$ python3 -q
>>> import numpy as np
>>> from numpy import linalg as LA
>>> np.set_printoptions(suppress=True, linewidth=100)
>>> rd = lambda a: np.round(a, 2) + 0
>>> feats = np.loadtxt("case4.csv", delimiter=",")
>>> rd(feats)
array([[ 0.99,  0.05,  0.02,  0.04, -0.04, -0.02, -0.03, -0.02],
       [ 0.05,  0.65,  0.09, -0.36,  0.23,  0.1 ,  0.15,  0.04],
       [ 0.02,  0.09,  0.29,  0.12,  0.05,  0.15,  0.04,  0.4 ],
       [ 0.04, -0.36,  0.12,  0.36, -0.02,  0.19, -0.18,  0.13],
       [-0.04,  0.23,  0.05, -0.02,  0.6 , -0.01, -0.43,  0.02],
       [-0.02,  0.1 ,  0.15,  0.19, -0.01,  0.89,  0.05, -0.15],
       [-0.03,  0.15,  0.04, -0.18, -0.43,  0.05,  0.5 ,  0.08],
       [-0.02,  0.04,  0.4 ,  0.13,  0.02, -0.15,  0.08,  0.71]])
>>> w, evecs = LA.eigh(feats)
>>> x = np.array([-3, 3, 2, 9, -4, 1, 4, 4])
>>> print(rd(x @ feats @ x))
80.62
>>> rd(np.abs(feats).sum(axis=1).max()), rd(np.abs(w).max())
(np.float64(1.66), np.float64(1.0))
>>> rd(LA.eigvalsh(feats[1:, 1:]))
array([0.  , 0.  , 0.01, 1.  , 1.  , 1.  , 1.  ])
>>> rank = LA.matrix_rank(feats)
>>> rank
np.int64(5)
>>> N = LA.svd(feats)[2][rank:].T
>>> N.shape
(8, 3)
>>> print(rd(feats @ N))
[[0. 0. 0.]
 [0. 0. 0.]
 [0. 0. 0.]
 [0. 0. 0.]
 [0. 0. 0.]
 [0. 0. 0.]
 [0. 0. 0.]
 [0. 0. 0.]]
>>> LA.matrix_rank(feats.T @ feats), LA.matrix_rank(feats @ feats.T)
(np.int64(5), np.int64(5))
>>> [int(LA.matrix_rank(feats[:i])) for i in range(1, len(feats) + 1)]
[1, 2, 3, 4, 5, 5, 5, 5]
>>> x = np.array([1, 0, 3, 3, 0, 3, 3, 3])
>>> rd(feats @ feats @ x)
array([ 0.96,  0.08,  3.03,  1.91, -1.2 ,  3.38,  1.44,  3.45])
>>> rd((x - feats @ x) @ (feats @ x))
np.float64(0.0)
>>> rd(feats @ x)
array([ 0.96,  0.08,  3.03,  1.91, -1.2 ,  3.38,  1.44,  3.45])
>>> mat = np.load("w.npy")
>>> rd(mat)
array([[ 0.  , -0.95,  0.33],
       [ 0.99,  0.04,  0.12],
       [-0.12,  0.32,  0.94]])
>>> proj = np.triu(np.array([[3, -2, 2], [-2, 3, 0], [3, 1, 1]]), 1) + np.eye(3)
>>> M2 = proj @ mat @ LA.inv(proj)
>>> LA.matrix_rank(M2)
np.int64(3)
>>> print(rd(M2))
[[-2.23 -4.85  6.43]
 [ 0.99  2.02 -1.87]
 [-0.12  0.08  1.19]]
>>> print(rd(LA.eigvals(mat).sum().real))
0.98
>>> rd(np.kron(np.eye(2, dtype=int), mat))
array([[ 0.  , -0.95,  0.33,  0.  ,  0.  ,  0.  ],
       [ 0.99,  0.04,  0.12,  0.  ,  0.  ,  0.  ],
       [-0.12,  0.32,  0.94,  0.  ,  0.  ,  0.  ],
       [ 0.  ,  0.  ,  0.  ,  0.  , -0.95,  0.33],
       [ 0.  ,  0.  ,  0.  ,  0.99,  0.04,  0.12],
       [ 0.  ,  0.  ,  0.  , -0.12,  0.32,  0.94]])
>>> rd(LA.det(mat.T))
np.float64(1.0)
>>> rd(np.einsum("ij,ji->", mat, mat))
np.float64(-1.0)
>>> r0 = np.array([2, 0, 0])
>>> M2 = mat + np.outer(r0, np.eye(3)[0])
>>> rd(LA.det(M2) / LA.det(mat)), rd(1 + LA.solve(mat, r0)[0])
(np.float64(1.0), np.float64(1.0))
>>> LA.matrix_rank(M2 - mat)
np.int64(1)
>>> rng = np.random.default_rng(274986)
>>> labels = rng.permutation(3)
>>> labels
array([1, 2, 0])
>>> M2 = mat[labels][:, labels]
>>> print(rd(M2))
[[ 0.04  0.12  0.99]
 [ 0.32  0.94 -0.12]
 [-0.95  0.33  0.  ]]
>>> np.allclose(M2, mat)
False
>>> print(rd(np.diag(M2)))
[0.04 0.94 0.  ]
>>> rd(np.trace(M2))
np.float64(0.98)
>>> r0 = np.array([6, 2, -3, -3, 4, 6, -9])
>>> M = np.array([np.roll(r0, i) for i in range(7)])
>>> M
array([[ 6,  2, -3, -3,  4,  6, -9],
       [-9,  6,  2, -3, -3,  4,  6],
       [ 6, -9,  6,  2, -3, -3,  4],
       [ 4,  6, -9,  6,  2, -3, -3],
       [-3,  4,  6, -9,  6,  2, -3],
       [-3, -3,  4,  6, -9,  6,  2],
       [ 2, -3, -3,  4,  6, -9,  6]])
>>> th = np.radians(15)
>>> R = np.eye(7)
>>> R[2, 2] = R[4, 4] = np.cos(th)
>>> R[2, 4], R[4, 2] = -np.sin(th), np.sin(th)
>>> rd(R)
array([[ 1.  ,  0.  ,  0.  ,  0.  ,  0.  ,  0.  ,  0.  ],
       [ 0.  ,  1.  ,  0.  ,  0.  ,  0.  ,  0.  ,  0.  ],
       [ 0.  ,  0.  ,  0.97,  0.  , -0.26,  0.  ,  0.  ],
       [ 0.  ,  0.  ,  0.  ,  1.  ,  0.  ,  0.  ,  0.  ],
       [ 0.  ,  0.  ,  0.26,  0.  ,  0.97,  0.  ,  0.  ],
       [ 0.  ,  0.  ,  0.  ,  0.  ,  0.  ,  1.  ,  0.  ],
       [ 0.  ,  0.  ,  0.  ,  0.  ,  0.  ,  0.  ,  1.  ]])
>>> M2 = M @ R.T
>>> np.allclose(LA.norm(M, axis=1), LA.norm(M2, axis=1))
True
>>> rd(LA.svd(M, compute_uv=False)), rd(LA.svd(M2, compute_uv=False))
(array([20.84, 20.84, 14.82, 14.82,  3.21,  3.21,  3.  ]), array([20.84, 20.84, 14.82, 14.82,  3.21,  3.21,  3.  ]))
>>> labels = rng.permutation(7)
>>> M2 = M[:, labels] * rng.choice([-1, 1], 7)
>>> M2
array([[-2, -3, -4,  9, -3, -6,  6],
       [-6, -3,  3, -6,  2,  9,  4],
       [ 9,  2,  3, -4,  6, -6, -3],
       [-6,  6, -2,  3, -9, -4, -3],
       [-4, -9, -6,  3,  6,  3,  2],
       [ 3,  6,  9, -2,  4,  3,  6],
       [ 3,  4, -6, -6, -3, -2, -9]])
>>> Uu, _, VT = LA.svd(M.T @ M2)
>>> rd(Uu @ VT)
array([[ 0.,  0.,  0.,  0.,  0., -1.,  0.],
       [-1.,  0.,  0.,  0.,  0.,  0.,  0.],
       [ 0.,  0.,  0.,  0.,  1.,  0.,  0.],
       [ 0.,  1.,  0.,  0.,  0.,  0.,  0.],
       [ 0.,  0., -1.,  0.,  0.,  0.,  0.],
       [ 0.,  0.,  0.,  0.,  0.,  0.,  1.],
       [ 0.,  0.,  0., -1.,  0.,  0.,  0.]])
>>> G = M2.T @ M2
>>> np.diag(G)
array([191, 191, 191, 191, 191, 191, 191])
>>> np.trace(G), (M2 ** 2).sum()
(np.int64(1337), np.int64(1337))
>>> print(rd(LA.svd(M2, compute_uv=False) ** 2))
[434.1  434.1  219.58 219.58  10.32  10.32   9.  ]
>>> LA.matrix_rank(G)
np.int64(7)
>>> M2 = M / LA.norm(M, axis=1, keepdims=True)
>>> G = M2 @ M2.T
>>> rd(G)
array([[ 1.  , -0.42, -0.38,  0.32,  0.32, -0.38, -0.42],
       [-0.42,  1.  , -0.42, -0.38,  0.32,  0.32, -0.38],
       [-0.38, -0.42,  1.  , -0.42, -0.38,  0.32,  0.32],
       [ 0.32, -0.38, -0.42,  1.  , -0.42, -0.38,  0.32],
       [ 0.32,  0.32, -0.38, -0.42,  1.  , -0.42, -0.38],
       [-0.38,  0.32,  0.32, -0.38, -0.42,  1.  , -0.42],
       [-0.42, -0.38,  0.32,  0.32, -0.38, -0.42,  1.  ]])
>>> rd(G[3])
array([ 0.32, -0.38, -0.42,  1.  , -0.42, -0.38,  0.32])
>>> (G - 2 * np.eye(7)).round(6).argmax(axis=1)
array([3, 4, 5, 0, 0, 1, 2])
>>> rd(LA.norm(M2, axis=1))
array([1., 1., 1., 1., 1., 1., 1.])
>>> labels = rng.permutation(7)
>>> labels
array([0, 1, 4, 5, 3, 2, 6])
>>> M2 = M[labels][:, labels]
>>> np.diag(M2)
array([6, 6, 6, 6, 6, 6, 6])
>>> m1 = np.load("block19.npy")
>>> m1
array([[4, 4, 9],
       [9, 4, 4],
       [4, 9, 4]])
>>> print(m1 @ np.ones(3))
[17. 17. 17.]
>>> np.allclose(m1 @ m1.T, m1.T @ m1)
True
>>> np.sort(np.abs(np.fft.fft(m1[0]))), rd(np.sort(LA.svd(m1, compute_uv=False)))
(array([ 5.,  5., 17.]), array([ 5.,  5., 17.]))
>>> x = np.array([2, 3, 3])
>>> a = np.maximum(m1 @ x, 0)
>>> m1 * (a > 1e-9)[:, None]
array([[4, 4, 9],
       [9, 4, 4],
       [4, 9, 4]])
>>> print(np.maximum(m1 @ (3 * x), 0))
[141 126 141]
>>> rd(LA.det(m1.T))
np.float64(425.0)
>>> np.kron(np.eye(2, dtype=int), m1)
array([[4, 4, 9, 0, 0, 0],
       [9, 4, 4, 0, 0, 0],
       [4, 9, 4, 0, 0, 0],
       [0, 0, 0, 4, 4, 9],
       [0, 0, 0, 9, 4, 4],
       [0, 0, 0, 4, 9, 4]])
>>> print(rd(LA.eigvals(m1).sum().real))
12.0
>>> np.einsum("ii->", m1)
np.int64(12)
>>> rd(LA.eigvals(m1))
array([17. +0.j  , -2.5+4.33j, -2.5-4.33j])
>>> x = np.array([0, 3, 1])
>>> m1 @ (2 * x)
array([42, 32, 62])
>>> (m1 * x).sum(axis=1)
array([21, 16, 31])
>>> A = np.loadtxt("out5.csv", delimiter=",")
>>> rd(A)
array([[0.4 , 0.  , 0.6 ],
       [0.5 , 0.5 , 0.  ],
       [0.33, 0.33, 0.33]])
>>> r0 = np.array([-3, -5, -9])
>>> np.correlate(A[0], A[1], "full")
array([0. , 0.2, 0.2, 0.3, 0.3])
>>> rd(LA.det(A[::-1]))
np.float64(-0.07)
>>> rd(np.poly(A))
array([ 1.  , -1.23,  0.3 , -0.07])
>>> rd(np.einsum("ij,ji->", A, A))
np.float64(0.92)
>>> rd(LA.eigvals(A).sum().real)
np.float64(1.23)
>>> rd(LA.eigvals(A))
array([1.  +0.j  , 0.12+0.23j, 0.12-0.23j])
>>> rd(np.einsum("ii->", A))
np.float64(1.23)
>>> J = np.array([[0.2, 1.08, 1.54, -1.0, 0.77],
...     [-0.13, -0.23, -0.61, 0.49, -0.36],
...     [-0.24, -0.32, -1.19, 1.29, -0.41]])
>>> J
array([[ 0.2 ,  1.08,  1.54, -1.  ,  0.77],
       [-0.13, -0.23, -0.61,  0.49, -0.36],
       [-0.24, -0.32, -1.19,  1.29, -0.41]])
>>> def softmax(z):
...     e = np.exp(z - z.max(axis=-1, keepdims=True))
...     return e / e.sum(axis=-1, keepdims=True)
... 
>>> softmax(J).sum(axis=1)
array([1., 1., 1.])
>>> att = J @ J.T / np.sqrt(5)
>>> rd(softmax(att + np.triu(np.full(att.shape, -np.inf), 1)))
array([[1.  , 0.  , 0.  ],
       [0.22, 0.78, 0.  ],
       [0.03, 0.3 , 0.67]])
>>> r0 = np.array([0, -2, 3])
>>> rd(np.array([np.convolve(row, r0, "same") for row in J]))
array([[-0.4 , -1.56,  0.16,  6.62, -4.54],
       [ 0.26,  0.07,  0.53, -2.81,  2.19],
       [ 0.48, -0.08,  1.42, -6.15,  4.69]])
>>> rd(np.convolve(J[0], r0))
array([ 0.  , -0.4 , -1.56,  0.16,  6.62, -4.54,  2.31])
>>> print(rd(np.correlate(J[0], J[1], "full")))
[-0.07 -0.29 -0.15  0.41 -1.98  0.49 -0.44 -0.05 -0.1 ]
>>> M2 = np.array([[0, 3, 3], [3, 1, 2], [2, 2, 1], [1, 0, 2], [0, 3, 3]])
>>> rd(J @ M2)
array([[ 5.32,  7.07,  4.61],
       [-1.42, -2.92, -1.56],
       [-2.05, -4.65, -1.2 ]])
>>> rd(M2.T @ J.T)
array([[ 5.32, -1.42, -2.05],
       [ 7.07, -2.92, -4.65],
       [ 4.61, -1.56, -1.2 ]])
>>> rd(np.einsum("ij->j", J))
array([-0.17,  0.53, -0.26,  0.78,  0.  ])
>>> x = np.array([2, 2, 1, -2, 2])
>>> a = np.maximum(J @ x, 0)
>>> np.maximum(J @ (3 * x), 0)
array([22.92,  0.  ,  0.  ])
>>> print(rd(J.T @ a))
[ 1.53  8.25 11.77 -7.64  5.88]
>>> rd(np.maximum(J @ x, 0) - np.maximum(-J @ x, 0))
array([ 7.64, -3.03, -5.71])
>>> th = np.radians(45)
>>> R = np.eye(5)
>>> R[4, 4] = R[1, 1] = np.cos(th)
>>> R[4, 1], R[1, 4] = -np.sin(th), np.sin(th)
>>> rd(R)
array([[ 1.  ,  0.  ,  0.  ,  0.  ,  0.  ],
       [ 0.  ,  0.71,  0.  ,  0.  ,  0.71],
       [ 0.  ,  0.  ,  1.  ,  0.  ,  0.  ],
       [ 0.  ,  0.  ,  0.  ,  1.  ,  0.  ],
       [ 0.  , -0.71,  0.  ,  0.  ,  0.71]])
>>> M2 = J @ R.T
>>> print(np.allclose(J @ J.T, M2 @ M2.T))
True
>>> rd(M2)
array([[ 0.2 ,  1.31,  1.54, -1.  , -0.22],
       [-0.13, -0.42, -0.61,  0.49, -0.09],
       [-0.24, -0.52, -1.19,  1.29, -0.06]])
>>> sv = 5 * 0.5 ** np.arange(7)
>>> O, _ = LA.qr(np.array([[0.3, -0.6, 2.3, 0.6, 1.1, 0.5, -1.9],
...     [1.2, -0.6, 0.9, -0.4, -1.6, 0.4, 0.0],
...     [0.4, 0.2, 1.2, 0.6, 0.4, 1.2, -1.9],
...     [-0.1, -0.8, 0.8, -0.4, -0.4, -0.4, 2.6],
...     [0.7, 2.4, 0.8, -0.6, 1.2, 0.2, 0.0],
...     [-0.4, -0.2, -0.5, 1.7, 1.9, -1.2, 0.3],
...     [-0.8, -1.5, -1.0, -0.1, 1.2, 1.5, 0.6]]))
>>> K = rng.normal(size=(14, 7)) * sv @ O
>>> rd(K)
array([[ 1.9 ,  1.8 ,  2.26, -0.18,  1.39,  1.06, -1.7 ],
       [-1.87, -2.13, -3.75,  0.2 , -1.33, -1.11,  2.16],
       [ 3.02,  2.75,  3.61, -1.41,  0.71, -1.71,  0.25],
       [-4.13, -3.7 , -4.74,  1.14, -2.09, -0.23,  2.47],
       [-1.76, -2.61, -2.24,  0.69, -0.64, -0.64,  1.04],
       [-0.11,  0.11,  0.75,  0.22,  0.07,  0.02, -0.31],
       [ 2.33,  2.65,  0.63, -0.38,  0.77,  0.84, -0.99],
       [ 0.45,  0.13, -5.97,  0.49, -0.76,  0.16,  3.68],
       [-1.37,  0.6 ,  8.41, -0.57,  0.36, -0.16, -3.47],
       [ 0.6 ,  0.15,  0.01, -0.65,  0.12, -1.01, -0.07],
       [-1.05, -2.51, -6.72,  0.66, -1.34, -1.23,  3.84],
       [ 3.23,  3.32,  0.44, -0.39,  1.56,  1.99, -1.71],
       [-0.73, -1.15, -5.75,  0.78, -0.65,  0.82,  2.77],
       [ 2.24,  2.21, -0.36, -0.13,  0.87,  1.12, -0.82]])
>>> Ac = K - K.mean(axis=0)
>>> Uu, sv, VT = LA.svd(Ac, full_matrices=False)
>>> print((np.sign(Uu[:, 0]) == np.sign(Uu[0, 0])).astype(int))
[1 0 1 0 0 1 1 0 1 1 0 1 0 1]
>>> rd(sv ** 2 / (sv ** 2).sum())
array([0.77, 0.18, 0.04, 0.01, 0.  , 0.  , 0.  ])
>>> rd(np.abs(VT[-1]))
array([0.47, 0.4 , 0.13, 0.21, 0.66, 0.36, 0.02])
>>> Z = K[[4, 1]].astype(float)
>>> for _ in range(5):
...     labels = LA.norm(K[:, None] - Z, axis=-1).argmin(axis=1)
...     Z = np.array([K[labels == j].mean(axis=0) for j in range(2)])
... 
>>> print(labels)
[0 1 0 1 1 0 0 1 0 0 1 0 1 0]
>>> print(rd(Z[1] - Z[0]))
[-2.99 -3.69 -6.83  1.1  -1.87 -0.64  3.76]
>>> np.bincount(labels)
array([8, 6])
>>> rd(Z)
array([[ 1.48,  1.7 ,  1.97, -0.44,  0.73,  0.27, -1.1 ],
       [-1.52, -2.  , -4.86,  0.66, -1.14, -0.37,  2.66]])
>>> W0 = np.loadtxt("layer17.csv", delimiter=",")
>>> W0
array([[ 0.6, -0.2,  0.5],
       [-0.5, -0.5,  1.9],
       [ 0.4,  0. ,  0.5],
       [-0.3,  0.2,  0.3],
       [ 0.7, -0.2,  0.8],
       [-0.3, -0.1, -1.5],
       [ 1. ,  0.6,  1.3]])
>>> proj = W0 @ LA.solve(W0.T @ W0, W0.T)
>>> np.trace(proj)
np.float64(3.0)
>>> rd(proj @ W0[:, 1])
array([-0.2, -0.5,  0. ,  0.2, -0.2, -0.1,  0.6])
>>> np.allclose(proj @ proj, proj)
True
>>> rd(proj)
array([[ 0.35,  0.01,  0.14, -0.25,  0.37,  0.  ,  0.  ],
       [ 0.01,  0.85,  0.01,  0.11,  0.06, -0.28, -0.18],
       [ 0.14,  0.01,  0.08, -0.08,  0.17, -0.07,  0.12],
       [-0.25,  0.11, -0.08,  0.25, -0.25, -0.13,  0.15],
       [ 0.37,  0.06,  0.17, -0.25,  0.41, -0.05,  0.06],
       [ 0.  , -0.28, -0.07, -0.13, -0.05,  0.29, -0.32],
       [ 0.  , -0.18,  0.12,  0.15,  0.06, -0.32,  0.77]])
>>> LA.matrix_rank(np.eye(7) - proj)
np.int64(4)
>>> rd((np.eye(7) - proj) @ W0)
array([[0., 0., 0.],
       [0., 0., 0.],
       [0., 0., 0.],
       [0., 0., 0.],
       [0., 0., 0.],
       [0., 0., 0.],
       [0., 0., 0.]])
